$ ipython --no-banner

In [1]: import numpy as np

In [2]: from numpy import linalg as LA

In [3]: np.set_printoptions(precision=4, suppress=True, linewidth=140, legacy="1.25")

In [4]: m1 = np.load("out8.npy")

In [5]: m1
Out[5]: 
array([[0, 0, 0, 1, 0, 1, 1, 1],
       [0, 0, 0, 0, 1, 0, 0, 0],
       [0, 0, 0, 1, 0, 1, 1, 1],
       [1, 0, 1, 0, 0, 1, 1, 1],
       [0, 1, 0, 0, 0, 0, 0, 0],
       [1, 0, 1, 1, 0, 0, 1, 0],
       [1, 0, 1, 1, 0, 1, 0, 1],
       [1, 0, 1, 1, 0, 0, 1, 0]])

In [6]: # equal to its transpose

In [7]: u = np.array([3, 3, 1])

In [8]: np.cross(m1[1, :3], m1[3, :3])
Out[8]: array([0, 0, 0])

In [9]: np.convolve(m1[1], u)
Out[9]: array([0, 0, 0, 0, 3, 3, 1, 0, 0, 0])

In [10]: np.correlate(m1[1], m1[3], "full")
Out[10]: array([0, 0, 0, 0, 1, 1, 1, 0, 0, 1, 0, 1, 0, 0, 0])

In [11]: t3 = np.stack([m1, -3 * m1, m1[::-1]])

In [12]: LA.matrix_rank(t3)
Out[12]: array([6, 6, 6])

In [13]: feats = np.load("data.npy")

In [14]: feats
Out[14]: 
array([[0.2632, 0.1053, 0.0526, 0.    , 0.1053, 0.2632, 0.2105],
       [0.05  , 0.15  , 0.1   , 0.05  , 0.25  , 0.15  , 0.25  ],
       [0.0556, 0.1111, 0.2778, 0.2222, 0.2778, 0.0556, 0.    ],
       [0.1053, 0.2632, 0.2105, 0.1053, 0.    , 0.2632, 0.0526],
       [0.1579, 0.1053, 0.2632, 0.0526, 0.1053, 0.1579, 0.1579],
       [0.1   , 0.05  , 0.05  , 0.25  , 0.05  , 0.25  , 0.25  ],
       [0.0952, 0.0952, 0.1429, 0.0952, 0.2381, 0.0952, 0.2381]])

In [15]: np.sort(np.abs(LA.eigvals(feats)))[::-1]
Out[15]: array([1.    , 0.2468, 0.2084, 0.1912, 0.1912, 0.0836, 0.0836])

In [16]: feats @ np.ones(7)
Out[16]: array([1., 1., 1., 1., 1., 1., 1.])

In [17]: pr = np.eye(7)[4]

In [18]: for _ in range(6):
    ...:     pr = pr @ feats
    ...:     print(pr.round(4))
    ...: 
[0.1579 0.1053 0.2632 0.0526 0.1053 0.1579 0.1579]
[0.1144 0.1095 0.1612 0.1293 0.1726 0.1569 0.156 ]
[0.116  0.1213 0.1645 0.1181 0.1474 0.1709 0.1619]
[0.1139 0.1192 0.1592 0.121  0.1508 0.1703 0.1655]
[0.1141 0.1196 0.1595 0.1204 0.1498 0.1707 0.166 ]
[0.1141 0.1195 0.1593 0.1205 0.15   0.1706 0.1661]
